% python3 -q
>>> import numpy as np
>>> np.set_printoptions(precision=2, suppress=True, linewidth=120, legacy="1.25")
>>> rnd = lambda a: np.round(a, 2) + 0
>>> E = np.load("sample8.npy")
>>> E
array([[-1., -1.,  2.,  2., -2.,  0.,  0.,  2.],
       [-1., -1.,  2.,  0., -1.,  1.,  3.,  3.],
       [-1., -2., -2.,  2.,  2., -2.,  3.,  3.],
       [ 0.,  0.,  0., -6., -1., -1.,  3., -2.],
       [ 0.,  0.,  0.,  1., -6., -7., -3.,  0.],
       [ 0.,  0.,  0., -5.,  4.,  1.,  8., -3.],
       [ 0.,  0.,  0.,  3.,  5., -2.,  8., -5.],
       [ 0.,  0.,  0.,  2.,  5., -4., -6., -3.]])
>>> # looks like rank 7
>>> np.linalg.matrix_rank(E, rtol=0.1)
6
>>> np.argsort(-np.linalg.norm(E, axis=0).round(6), kind="stable")[:3]
array([6, 4, 3])
>>> np.linalg.cond(E) > 100
True
>>> left, sv, VT = np.linalg.svd(E)
>>> rnd(sv)
array([16.15, 11.04,  8.69,  8.44,  4.61,  3.14,  0.63,  0.  ])
>>> A2 = left[:, :7] @ np.diag(sv[:7]) @ VT[:7]
>>> rnd(np.linalg.norm(E - A2, 2)), rnd(sv[7])
(0.0, 0.0)
>>> np.linalg.matrix_rank(E, rtol=0.05)
6
>>> rnd(np.linalg.norm(E - A2) / np.linalg.norm(E))
0.0
>>> np.linalg.matrix_rank(A2)
7
>>> rk = np.linalg.matrix_rank(E)
>>> rk
7
>>> N = np.linalg.svd(E)[2][rk:].T
>>> [int(np.linalg.matrix_rank(E[:, :j + 1])) for j in range(8)]
[1, 2, 2, 3, 4, 5, 6, 7]
>>> rnd(N @ N.T)
array([[ 0.68, -0.45,  0.11,  0.  ,  0.  ,  0.  ,  0.  ,  0.  ],
       [-0.45,  0.3 , -0.08,  0.  ,  0.  ,  0.  ,  0.  ,  0.  ],
       [ 0.11, -0.08,  0.02,  0.  ,  0.  ,  0.  ,  0.  ,  0.  ],
       [ 0.  ,  0.  ,  0.  ,  0.  ,  0.  ,  0.  ,  0.  ,  0.  ],
       [ 0.  ,  0.  ,  0.  ,  0.  ,  0.  ,  0.  ,  0.  ,  0.  ],
       [ 0.  ,  0.  ,  0.  ,  0.  ,  0.  ,  0.  ,  0.  ,  0.  ],
       [ 0.  ,  0.  ,  0.  ,  0.  ,  0.  ,  0.  ,  0.  ,  0.  ],
       [ 0.  ,  0.  ,  0.  ,  0.  ,  0.  ,  0.  ,  0.  ,  0.  ]])
>>> A2 = E[0, 0] * E[1:] - np.outer(E[1:, 0], E[0])
>>> A2
array([[ 0.,  0.,  0.,  2., -1., -1., -3., -1.],
       [ 0.,  1.,  4.,  0., -4.,  2., -3., -1.],
       [ 0.,  0., -0.,  6.,  1.,  1., -3.,  2.],
       [ 0.,  0., -0., -1.,  6.,  7.,  3., -0.],
       [ 0.,  0., -0.,  5., -4., -1., -8.,  3.],
       [ 0.,  0., -0., -3., -5.,  2., -8.,  5.],
       [ 0.,  0., -0., -2., -5.,  4.,  6.,  3.]])
>>> np.flatnonzero(~A2.round(6).any(axis=1))
array([], dtype=int64)
>>> E[:, 0] / E[0, 0]
array([ 1.,  1.,  1., -0., -0., -0., -0., -0.])
>>> f = np.array([2, 2, 0, 1, 2, 1, 1, 2, 1, 1, 2, 3, 3])
>>> data = -3 * np.eye(13) + np.outer(f, f)
>>> data
array([[ 1.,  4.,  0.,  2.,  4.,  2.,  2.,  4.,  2.,  2.,  4.,  6.,  6.],
       [ 4.,  1.,  0.,  2.,  4.,  2.,  2.,  4.,  2.,  2.,  4.,  6.,  6.],
       [ 0.,  0., -3.,  0.,  0.,  0.,  0.,  0.,  0.,  0.,  0.,  0.,  0.],
       [ 2.,  2.,  0., -2.,  2.,  1.,  1.,  2.,  1.,  1.,  2.,  3.,  3.],
       [ 4.,  4.,  0.,  2.,  1.,  2.,  2.,  4.,  2.,  2.,  4.,  6.,  6.],
       [ 2.,  2.,  0.,  1.,  2., -2.,  1.,  2.,  1.,  1.,  2.,  3.,  3.],
       [ 2.,  2.,  0.,  1.,  2.,  1., -2.,  2.,  1.,  1.,  2.,  3.,  3.],
       [ 4.,  4.,  0.,  2.,  4.,  2.,  2.,  1.,  2.,  2.,  4.,  6.,  6.],
       [ 2.,  2.,  0.,  1.,  2.,  1.,  1.,  2., -2.,  1.,  2.,  3.,  3.],
       [ 2.,  2.,  0.,  1.,  2.,  1.,  1.,  2.,  1., -2.,  2.,  3.,  3.],
       [ 4.,  4.,  0.,  2.,  4.,  2.,  2.,  4.,  2.,  2.,  1.,  6.,  6.],
       [ 6.,  6.,  0.,  3.,  6.,  3.,  3.,  6.,  3.,  3.,  6.,  6.,  9.],
       [ 6.,  6.,  0.,  3.,  6.,  3.,  3.,  6.,  3.,  3.,  6.,  9.,  6.]])
>>> rng = np.random.default_rng(283722)
>>> A2 = data + rng.integers(-2, 3, (13, 1)) @ rng.integers(-2, 3, (1, 13))
>>> A2
array([[ 3.,  2.,  1.,  3.,  3.,  2.,  2.,  3.,  3.,  4.,  2.,  7.,  8.],
       [ 4.,  1.,  0.,  2.,  4.,  2.,  2.,  4.,  2.,  2.,  4.,  6.,  6.],
       [ 2., -2., -2.,  1., -1.,  0.,  0., -1.,  1.,  2., -2.,  1.,  2.],
       [ 0.,  4., -1., -3.,  3.,  1.,  1.,  3.,  0., -1.,  4.,  2.,  1.],
       [ 8.,  0.,  2.,  4., -1.,  2.,  2.,  2.,  4.,  6.,  0.,  8., 10.],
       [-2.,  6., -2., -1.,  4., -2.,  1.,  4., -1., -3.,  6.,  1., -1.],
       [ 6., -2.,  2.,  3.,  0.,  1., -2.,  0.,  3.,  5., -2.,  5.,  7.],
       [ 4.,  4.,  0.,  2.,  4.,  2.,  2.,  1.,  2.,  2.,  4.,  6.,  6.],
       [ 4.,  0.,  1.,  2.,  1.,  1.,  1.,  1., -1.,  3.,  0.,  4.,  5.],
       [ 0.,  4., -1.,  0.,  3.,  1.,  1.,  3.,  0., -4.,  4.,  2.,  1.],
       [ 4.,  4.,  0.,  2.,  4.,  2.,  2.,  4.,  2.,  2.,  1.,  6.,  6.],
       [ 6.,  6.,  0.,  3.,  6.,  3.,  3.,  6.,  3.,  3.,  6.,  6.,  9.],
       [ 8.,  4.,  1.,  4.,  5.,  3.,  3.,  5.,  4.,  5.,  4., 10.,  8.]])
>>> np.abs(A2 - data).sum(axis=1)
array([16.,  0., 16., 16., 32., 32., 32.,  0., 16., 16.,  0.,  0., 16.])
>>> rnd(np.linalg.svd(A2 - data, compute_uv=False))
array([21.63,  0.  ,  0.  ,  0.  ,  0.  ,  0.  ,  0.  ,  0.  ,  0.  ,  0.  ,  0.  ,  0.  ,  0.  ])
>>> A2 = data[0, 0] * data[1:] - np.outer(data[1:, 0], data[0])
>>> A2
array([[  0., -15.,   0.,  -6., -12.,  -6.,  -6., -12.,  -6.,  -6., -12., -18., -18.],
       [  0.,   0.,  -3.,   0.,   0.,   0.,   0.,   0.,   0.,   0.,   0.,   0.,   0.],
       [  0.,  -6.,   0.,  -6.,  -6.,  -3.,  -3.,  -6.,  -3.,  -3.,  -6.,  -9.,  -9.],
       [  0., -12.,   0.,  -6., -15.,  -6.,  -6., -12.,  -6.,  -6., -12., -18., -18.],
       [  0.,  -6.,   0.,  -3.,  -6.,  -6.,  -3.,  -6.,  -3.,  -3.,  -6.,  -9.,  -9.],
       [  0.,  -6.,   0.,  -3.,  -6.,  -3.,  -6.,  -6.,  -3.,  -3.,  -6.,  -9.,  -9.],
       [  0., -12.,   0.,  -6., -12.,  -6.,  -6., -15.,  -6.,  -6., -12., -18., -18.],
       [  0.,  -6.,   0.,  -3.,  -6.,  -3.,  -3.,  -6.,  -6.,  -3.,  -6.,  -9.,  -9.],
       [  0.,  -6.,   0.,  -3.,  -6.,  -3.,  -3.,  -6.,  -3.,  -6.,  -6.,  -9.,  -9.],
       [  0., -12.,   0.,  -6., -12.,  -6.,  -6., -12.,  -6.,  -6., -15., -18., -18.],
       [  0., -18.,   0.,  -9., -18.,  -9.,  -9., -18.,  -9.,  -9., -18., -30., -27.],
       [  0., -18.,   0.,  -9., -18.,  -9.,  -9., -18.,  -9.,  -9., -18., -27., -30.]])
>>> data[:, 0] / data[0, 0]
array([1., 4., 0., 2., 4., 2., 2., 4., 2., 2., 4., 6., 6.])
>>> np.flatnonzero(~A2.round(6).any(axis=1))
array([], dtype=int64)
